In [1]: import numpy as np

In [2]: np.set_printoptions(suppress=True, linewidth=140)

In [3]: rng = np.random.default_rng(1391)

In [4]: E = np.triu(rng.random((3, 3)) < 0.8, 1).astype(int)

In [5]: E = E + E.T

In [6]: print(E)
[[0 1 1]
 [1 0 1]
 [1 1 0]]

In [7]: vals, vecs = np.linalg.eigh(E)

In [8]: vec = np.array([1, -2, 0])

In [9]: np.round(np.linalg.eigvalsh(E[1:, 1:]), 1)
Out[9]: array([-1.,  1.])

In [10]: vec @ E @ vec / (vec @ vec), round(float(vals[0]), 1), round(float(vals[-1]), 1)
Out[10]: (np.float64(-0.8), -1.0, 2.0)

In [11]: (np.sign(vecs[:, -1].round(6)) == np.sign(vecs[0, -1].round(6))).astype(int)
Out[11]: array([1, 1, 1])

In [12]: K = np.load("x.npy")

In [13]: K.round(1) + 0
Out[13]: 
array([[ 0.6, -0.1, -0.4, -0.2],
       [-0.1,  0. ,  0.1,  0. ],
       [-0.4,  0.1,  0.3,  0.2],
       [-0.2,  0. ,  0.2,  0.1]])

In [14]: U, sv, Vt = np.linalg.svd(K)

In [15]: sv.round(1) + 0
Out[15]: array([1., 0., 0., 0.])

In [16]: np.argmax(sv[:-1] / (sv[1:] + 1e-6)) + 1
Out[16]: np.int64(1)

In [17]: B = U[:, :1] @ np.diag(sv[:1]) @ Vt[:1]

In [18]: print(np.linalg.matrix_rank(B))
1

In [19]: np.linalg.matrix_rank(K, rtol=0.05)
Out[19]: np.int64(1)

In [20]: proj = np.triu(np.array([[0, -2, 0, 0], [2, 3, 1, 0], [3, 2, 3, 0], [1, 1, -1, 0]]), 1) + np.eye(4)

In [21]: B = proj @ K @ np.linalg.inv(proj)

In [22]: np.round(proj @ K - K @ proj, 1) + 0
Out[22]: 
array([[ 0.2,  1.1,  0. , -0.1],
       [-0.4, -0.1,  0.3,  0.2],
       [ 0. , -0.8, -0.1,  0. ],
       [ 0. , -0.5,  0. ,  0. ]])

In [23]: B.round(1)
Out[23]: 
array([[ 0.8,  1.4, -1.9, -0.3],
       [-0.5, -0.9,  1.3,  0.2],
       [-0.4, -0.8,  1.1,  0.2],
       [-0.2, -0.5,  0.6,  0.1]])
